% python3 -q
>>> import numpy as np
>>> import numpy.linalg as la
>>> np.set_printoptions(suppress=True, linewidth=200)
>>> E = np.loadtxt("x.csv", delimiter=",")
>>> print(E)
[[ 0.  0.  0.  0.  0.  0.  0.  0.  1.]
 [ 0.  0.  0.  0.  0.  0.  0.  0.  1.]
 [ 0.  0.  0.  0.  0.  0.  0.  0.  2.]
 [ 0.  0.  0.  0.  0.  0.  0.  0. -1.]
 [ 0.  0.  0.  0.  0.  0.  0.  0. -1.]
 [ 0.  0.  0.  0.  0.  0.  0.  0.  0.]
 [ 0.  0.  0.  0.  0.  0.  0.  0. -1.]
 [ 0.  0.  0.  0.  0.  0.  0.  0. -2.]
 [ 1.  1.  2. -1. -1.  0. -1. -2.  0.]]
>>> print([round(float(la.det(E[:i, :i])), 2) + 0 for i in range(1, 10)])
[0.0, 0.0, 0.0, 0.0, 0.0, 0.0, 0.0, 0.0, 0.0]
>>> print(round(float(la.eigvalsh(E).min()), 3))
-3.606
>>> try:
...     la.cholesky(E)
... except la.LinAlgError as e:
...     print(repr(e))
... 
LinAlgError('Matrix is not positive definite')
>>> evals, vecs = la.eigh(E)
>>> x0 = np.array([6, 2, 7, 1, 3, 8, 8, 9, 3])
>>> print(x0 @ E @ x0)
-48.0
>>> print((np.sign(vecs[:, -1].round(6)) == np.sign(vecs[0, -1].round(6))).astype(int))
[1 1 1 0 0 0 0 0 1]
>>> print(np.round(vecs * np.maximum(evals, 0) @ vecs.T, 3))
[[ 0.139  0.139  0.277 -0.139 -0.139  0.    -0.139 -0.277  0.5  ]
 [ 0.139  0.139  0.277 -0.139 -0.139  0.    -0.139 -0.277  0.5  ]
 [ 0.277  0.277  0.555 -0.277 -0.277  0.    -0.277 -0.555  1.   ]
 [-0.139 -0.139 -0.277  0.139  0.139  0.     0.139  0.277 -0.5  ]
 [-0.139 -0.139 -0.277  0.139  0.139  0.     0.139  0.277 -0.5  ]
 [ 0.     0.     0.     0.     0.     0.     0.     0.     0.   ]
 [-0.139 -0.139 -0.277  0.139  0.139  0.     0.139  0.277 -0.5  ]
 [-0.277 -0.277 -0.555  0.277  0.277  0.     0.277  0.555 -1.   ]
 [ 0.5    0.5    1.    -0.5   -0.5    0.    -0.5   -1.     1.803]]
>>> print(np.abs(E).sum(axis=1).max(), np.round(np.abs(evals).max(), 3))
9.0 3.606
>>> print(np.argsort(-la.norm(E, axis=0).round(6), kind="stable")[:3])
[8 2 7]
>>> print(la.matrix_rank(E, rtol=0.1))
2
>>> x0 = np.array([-1, 3, -3, -3, -3, -2, -2, -2, -3])
>>> print(E * x0)
[[-0.  0. -0. -0. -0. -0. -0. -0. -3.]
 [-0.  0. -0. -0. -0. -0. -0. -0. -3.]
 [-0.  0. -0. -0. -0. -0. -0. -0. -6.]
 [-0.  0. -0. -0. -0. -0. -0. -0.  3.]
 [-0.  0. -0. -0. -0. -0. -0. -0.  3.]
 [-0.  0. -0. -0. -0. -0. -0. -0. -0.]
 [-0.  0. -0. -0. -0. -0. -0. -0.  3.]
 [-0.  0. -0. -0. -0. -0. -0. -0.  6.]
 [-1.  3. -6.  3.  3. -0.  2.  4. -0.]]
>>> print(E @ np.ones(9))
[ 1.  1.  2. -1. -1.  0. -1. -2. -1.]
>>> print(np.einsum("ij,j->i", E, x0))
[-3. -3. -6.  3.  3.  0.  3.  6.  8.]
>>> print(la.norm(E @ x0) <= la.norm(E, 2) * la.norm(x0) + 1e-9)
True
>>> print(E @ np.eye(9)[2])
[0. 0. 0. 0. 0. 0. 0. 0. 2.]
>>> print(np.round(la.svd(E, compute_uv=False), 3))
[3.606 3.606 0.    0.    0.    0.    0.    0.    0.   ]
>>> print(np.count_nonzero(E))
14
>>> print(E - E[0])
[[ 0.  0.  0.  0.  0.  0.  0.  0.  0.]
 [ 0.  0.  0.  0.  0.  0.  0.  0.  0.]
 [ 0.  0.  0.  0.  0.  0.  0.  0.  1.]
 [ 0.  0.  0.  0.  0.  0.  0.  0. -2.]
 [ 0.  0.  0.  0.  0.  0.  0.  0. -2.]
 [ 0.  0.  0.  0.  0.  0.  0.  0. -1.]
 [ 0.  0.  0.  0.  0.  0.  0.  0. -2.]
 [ 0.  0.  0.  0.  0.  0.  0.  0. -3.]
 [ 1.  1.  2. -1. -1.  0. -1. -2. -1.]]
>>> print(la.matrix_rank(E))
2
>>> print(np.unravel_index(np.abs(E).argmax(), E.shape))
(np.int64(2), np.int64(8))
>>> np.zeros(9, 9)
Traceback (most recent call last):
  File "<python-input-27>", line 1, in <module>
    np.zeros(9, 9)
    ~~~~~~~~^^^^^^
TypeError: Cannot interpret '9' as a data type
>>> print(np.abs(E).max())
2.0
>>> F = np.load("w.npy")
>>> print(F)
[[-9  0 -3  0]
 [-6  0 -2  0]
 [ 9  0 -9  0]
 [ 6  0 -6  0]]
>>> proj = np.triu(np.array([[-2, 3, -3, 0], [3, 1, 1, 2], [1, -1, 1, -1], [1, 3, -2, 0]]), 1) + np.eye(4)
>>> B = proj @ F @ la.inv(proj)
>>> print(round(float(la.det(B)), 3))
-0.0
>>> print(B)
[[ -54.  162. -306. -630.]
 [  15.  -45.   67.  157.]
 [   3.   -9.   15.   33.]
 [   6.  -18.   30.   66.]]
>>> print(proj @ F - F @ proj)
[[-45.  27.  -6.  -3.]
 [ 21.  18. -39.  -2.]
 [ -6. -27.  33.  -9.]
 [  0. -18.  18.  -6.]]
>>> print(round(la.norm(B, 2) / la.norm(B), 3))
1.0
>>> print(la.cond(B) > 100)
True
>>> print([round(float(x), 3) for x in la.svd(B, compute_uv=False)[:3]])
[746.996, 10.048, 0.0]
>>> A = np.loadtxt("mat.csv", delimiter=",")
>>> print(A)
[[-0.112 12.878 -0.063  1.475]
 [-0.15   5.577  0.047 -0.639]
 [ 0.043 -4.525 -0.05  -1.233]
 [-0.058 -2.12   0.03   0.042]
 [ 0.581 -0.994  0.049  1.31 ]
 [-0.02  -7.464 -0.076 -1.022]
 [-0.177  3.881  0.049  0.295]
 [ 0.065  9.63  -0.01  -1.799]
 [ 0.521 -1.164  0.047 -1.485]
 [ 0.181 -9.39  -0.109 -1.032]
 [-0.307  3.927 -0.05   1.399]
 [ 0.128 -4.698 -0.003 -0.725]
 [-0.109 -3.298 -0.015  0.732]
 [-0.367  2.831 -0.011  2.431]
 [-0.189  3.226 -0.014  1.513]
 [-0.046 -0.811 -0.021  1.088]
 [-0.155  7.032 -0.029 -0.053]
 [ 0.157 -6.263 -0.008  1.079]
 [ 0.159  3.22   0.002  1.498]
 [-0.175 -1.302 -0.023 -2.09 ]
 [-0.157  4.558 -0.072  0.511]
 [-0.35  -6.475 -0.011 -1.157]
 [-0.114  0.472 -0.03   0.536]]
>>> Xc = A - A.mean(axis=0)
>>> vecs = la.svd(Xc)[2][:3]
>>> B = Xc - Xc @ vecs.T @ vecs
>>> print(np.round(B.std(axis=0), 3) + 0)
[0.002 0.    0.039 0.   ]
>>> print(round(la.norm(B) / la.norm(Xc), 3))
0.007
>>> print(np.round(np.cov(Xc @ vecs.T, rowvar=False), 3) + 0)
[[32.157  0.     0.   ]
 [ 0.     1.437  0.   ]
 [ 0.     0.     0.053]]
>>> B = np.c_[A[:, :1] @ np.array([[2]]), np.array([3, 1, 1, 3, -2, 2, 3, 3, -3, 1, -1, -2, 3, -2, -3, 3, 2, -3, 1, 0, 1, -2, -1])]
>>> print(B)
[[-0.224  3.   ]
 [-0.3    1.   ]
 [ 0.086  1.   ]
 [-0.116  3.   ]
 [ 1.162 -2.   ]
 [-0.04   2.   ]
 [-0.354  3.   ]
 [ 0.13   3.   ]
 [ 1.042 -3.   ]
 [ 0.362  1.   ]
 [-0.614 -1.   ]
 [ 0.256 -2.   ]
 [-0.218  3.   ]
 [-0.734 -2.   ]
 [-0.378 -3.   ]
 [-0.092  3.   ]
 [-0.31   2.   ]
 [ 0.314 -3.   ]
 [ 0.318  1.   ]
 [-0.35   0.   ]
 [-0.314  1.   ]
 [-0.7   -2.   ]
 [-0.228 -1.   ]]
>>> print(np.round(la.lstsq(A, B[:, 0])[0], 3) + 0)
[2. 0. 0. 0.]
>>> print(np.round(la.norm(B - A @ la.lstsq(A, B)[0], axis=0), 3) + 0)
[0.    9.355]
>>> print(la.matrix_rank(B))
2
>>> m1 = np.loadtxt("a.csv", delimiter=",")
>>> print(m1)
[[ -0.3   1.3   0.    1.1  -0.8  -0.6]
 [ -1.1  -0.1   0.5   0.8   0.1   1.8]
 [ -0.2  -0.1   1.5   0.3   1.2   1.5]
 [  1.8  -2.4  -0.6   0.1   1.5   0.7]
 [ -0.3   0.2  -0.8  -0.5  -1.9  -0.8]
 [  0.2  -0.1  -1.4   0.6  -1.5   1.1]
 [ -0.6   0.1   1.7   0.6   0.2   0.2]
 [ -1.3  -0.3  -0.3   1.9  -1.4  -0.8]
 [  1.2  -0.3   0.9  -0.3   1.    0.2]
 [  0.8  -1.4  -2.   -1.3   1.1   0.3]
 [  0.   -1.2   0.1  -1.5   1.1   0. ]
 [ -0.8  -0.6  -1.4   0.8   0.8   0.3]
 [  0.7   0.3   0.5   0.    0.9   0.6]
 [ -0.5  -0.5   0.5  -0.8   0.    1.3]
 [ -0.6   0.3   0.6  -0.5   0.9  -1.2]
 [  2.4   0.5  -0.7   0.1   0.6   0.1]
 [  1.4   3.   -0.7   0.5   0.1  -0.8]
 [ -0.7  -0.9   0.3  -0.5  -0.7  -1.1]
 [  1.3   0.2   1.4   0.8  -0.7  -0.4]
 [  0.6   1.1   0.5  -1.1   1.8   0.4]
 [  1.8  -0.1   0.4  -0.3   0.2  -0.9]
 [ -0.2   0.   -0.4   0.7   0.   -0.3]
 [ -0.1   0.8  -0.9  -1.4  -0.5   0.9]
 [-12.   14.  -12.   30.  -10.  -20. ]
 [ -0.3  -1.4  -0.1   1.    2.    0.1]
 [ -0.3   1.1   1.    2.    0.2  -1.4]
 [  0.9   0.1  -0.1  -0.7   0.7  -0.1]
 [ -0.1  -0.3   0.2  -1.6   1.1  -0.5]
 [  0.8   0.3   1.2   0.3   0.   -0.9]
 [ -0.4  -1.   -1.6  -1.2  -0.9   0.8]]
>>> Z = m1[[21, 14]].astype(float)
>>> for _ in range(7):
...     lab = la.norm(m1[:, None] - Z, axis=-1).argmin(axis=1)
...     Z = np.array([m1[lab == j].mean(axis=0) for j in range(2)])
... 
>>> print(lab)
[1 1 1 1 1 1 1 1 1 1 1 1 1 1 1 1 1 1 1 1 1 1 1 0 1 1 1 1 1 1]
>>> print(np.bincount(lab))
[ 1 29]
>>> print(np.round(Z[1] - Z[0], 3))
[ 12.21  -14.048  12.01  -30.003  10.245  20.017]
>>> gram = np.cov(m1, rowvar=False)
>>> print(np.round(la.eigvalsh(gram)[::-1], 3))
[64.436  1.223  0.956  0.832  0.551  0.483]
>>> print(np.argsort(-m1.std(axis=0).round(6), kind="stable"))
[3 5 1 0 2 4]
>>> X = np.array([[-0.21, 0.13, 1.84, -0.08],
...     [0.0, -0.88, 2.6, -0.04],
...     [-0.24, 1.28, -1.24, -0.04],
...     [-0.18, 0.52, 0.37, -0.05],
...     [0.17, -0.43, -0.53, 0.05],
...     [-0.37, 0.91, 1.23, -0.11],
...     [0.08, -0.28, -0.02, 0.02],
...     [-0.41, 1.93, -1.36, -0.08]])
>>> U, s, vt = la.svd(X)
>>> vecs = vt[:(s > 1e-8).sum()]
>>> rng = np.random.default_rng(667840)
>>> x0 = X[1] + 5 * X[0] + rng.integers(2) * np.eye(4)[3]
>>> print(x0.round(3))
[-1.05 -0.23 11.8   0.56]
>>> print(np.allclose(vecs.T @ vecs @ x0, x0))
False
>>> print(np.round(vecs.T @ vecs, 3))
[[ 0.079 -0.255 -0.086  0.021]
 [-0.255  0.924 -0.027 -0.062]
 [-0.086 -0.027  0.99  -0.036]
 [ 0.021 -0.062 -0.036  0.006]]
>>> print(round(la.norm(X, 2) / la.norm(X), 3))
0.867
>>> print(la.cond(X) > 100)
True
>>> print(np.argsort(-la.norm(X, axis=0).round(6), kind="stable")[:3])
[2 1 0]
>>> K = np.array([[16, 5, -1, -4, -6, 13],
...     [5, 40, 17, -3, -4, -3],
...     [-1, 17, 35, 20, 7, 16],
...     [-4, -3, 20, 33, 1, 12],
...     [-6, -4, 7, 1, 29, -6],
...     [13, -3, 16, 12, -6, 29]])
>>> f, v = K[3], K[2]
>>> print(f @ f)
1659
>>> pr = (f @ v) / (f @ f) * f
>>> print(np.outer(f, v))
[[   4  -68 -140  -80  -28  -64]
 [   3  -51 -105  -60  -21  -48]
 [ -20  340  700  400  140  320]
 [ -33  561 1155  660  231  528]
 [  -1   17   35   20    7   16]
 [ -12  204  420  240   84  192]]
>>> print(round(la.norm(f + v) ** 2 + la.norm(f - v) ** 2, 3))
7758.0
>>> print(la.matrix_rank(np.outer(f, v)))
1
>>> print(round(la.norm(K, 2) / la.norm(K), 3))
0.727
>>> print(np.argsort(-la.norm(K, axis=0).round(6), kind="stable")[:3])
[2 1 3]
>>> print(la.matrix_rank(K, rtol=0.1))
5
>>> print([round(float(x), 3) for x in la.svd(K, compute_uv=False)[:3]])
[68.054, 45.058, 39.528]
>>> print(np.allclose(K @ K.T, K.T @ K))
True
>>> print(round(la.det(K), 3))
437756.0
>>> print((K + K.T) / 2)
[[16.  5. -1. -4. -6. 13.]
 [ 5. 40. 17. -3. -4. -3.]
 [-1. 17. 35. 20.  7. 16.]
 [-4. -3. 20. 33.  1. 12.]
 [-6. -4.  7.  1. 29. -6.]
 [13. -3. 16. 12. -6. 29.]]
>>> data = np.array([[6, 9, 3, 3, 1, 3, 9],
...     [3, 2, 0, 1, 7, 0, 3],
...     [5, 4, 9, 7, 7, 6, 2],
...     [4, 6, 3, 6, 2, 2, 7],
...     [8, 0, 0, 8, 6, 3, 9],
...     [0, 3, 4, 3, 7, 9, 3],
...     [4, 7, 7, 9, 6, 8, 6]])
>>> print(data)
[[6 9 3 3 1 3 9]
 [3 2 0 1 7 0 3]
 [5 4 9 7 7 6 2]
 [4 6 3 6 2 2 7]
 [8 0 0 8 6 3 9]
 [0 3 4 3 7 9 3]
 [4 7 7 9 6 8 6]]
>>> lab = rng.permutation(7)
>>> print(lab)
[4 0 3 6 2 1 5]
>>> B = data[lab][:, lab]
>>> print(np.diag(B))
[6 6 6 6 9 2 9]
>>> print(np.allclose(B, data))
False
>>> print(np.trace(B))
44
>>> print(np.round(np.sort(np.abs(la.eigvals(B))), 3))
[ 1.169  3.442  3.442  6.106  7.56   7.56  33.154]
>>> Q, r_ = la.qr(data)
>>> print(np.allclose(r_.T @ r_, data.T @ data))
True
>>> print(np.round(np.abs(np.diag(r_)), 3))
[12.884  9.489  7.745  4.849  8.007  4.475  0.974]
>>> print(np.trace(Q @ Q.T))
7.0
>>> feats = np.load("arr.npy")
>>> print(feats)
[[-1 -1 -1 -1 -1 -1 -1]
 [-1 -2 -2 -2 -2 -2 -2]
 [-1 -2 -3 -3 -3 -3 -3]
 [-1 -2 -3 -4 -4 -4 -4]
 [-1 -2 -3 -4 -5 -5 -5]
 [-1 -2 -3 -4 -5 -6 -6]
 [-1 -2 -3 -4 -5 -6 -7]]
>>> t3 = np.stack([feats, 4 * feats, feats[::-1]])
>>> print(t3.shape)
(3, 7, 7)
>>> print(t3.sum(axis=0))
[[ -6  -7  -8  -9 -10 -11 -12]
 [ -6 -12 -13 -14 -15 -16 -16]
 [ -6 -12 -18 -19 -20 -20 -20]
 [ -6 -12 -18 -24 -24 -24 -24]
 [ -6 -12 -18 -23 -28 -28 -28]
 [ -6 -12 -17 -22 -27 -32 -32]
 [ -6 -11 -16 -21 -26 -31 -36]]
>>> print(np.round(la.norm(t3, axis=(1, 2)), 3))
[23.065 92.261 23.065]
>>> evals, vecs = la.eigh(feats)
>>> print(np.round(la.eigvalsh(feats + 3 * np.eye(7)), 3))
[-19.881   0.382   2.      2.442   2.618   2.7     2.739]
>>> print(evals.sum(), np.trace(feats))
-28.0 -28
>>> print(np.unique(evals.round(6) + 0, return_counts=True)[1])
[1 1 1 1 1 1 1]
>>> print(np.round(la.eigvalsh(feats @ feats), 3))
[  0.068   0.09    0.146   0.312   1.      6.854 523.53 ]
>>> print((evals > 1e-8).sum(), (evals < -1e-8).sum())
0 7
>>> print(np.round(vecs.T @ feats @ vecs, 3) + 0)
[[-22.881   0.      0.      0.      0.      0.      0.   ]
 [  0.     -2.618   0.      0.      0.      0.      0.   ]
 [  0.      0.     -1.      0.      0.      0.      0.   ]
 [  0.      0.      0.     -0.558   0.      0.      0.   ]
 [  0.      0.      0.      0.     -0.382   0.      0.   ]
 [  0.      0.      0.      0.      0.     -0.3     0.   ]
 [  0.      0.      0.      0.      0.      0.     -0.261]]
>>> evals, vecs = la.eigh(feats)
>>> x0 = np.array([-1, 3, 5, -8, -1, -2, 9])
>>> print(np.round(vecs * np.abs(evals) @ vecs.T, 3))
[[1. 1. 1. 1. 1. 1. 1.]
 [1. 2. 2. 2. 2. 2. 2.]
 [1. 2. 3. 3. 3. 3. 3.]
 [1. 2. 3. 4. 4. 4. 4.]
 [1. 2. 3. 4. 5. 5. 5.]
 [1. 2. 3. 4. 5. 6. 6.]
 [1. 2. 3. 4. 5. 6. 7.]]
>>> print(np.abs(feats).sum(axis=1).max(), round(float(np.abs(evals).max()), 3))
28 22.881
>>> print(x0 @ feats @ x0)
-240
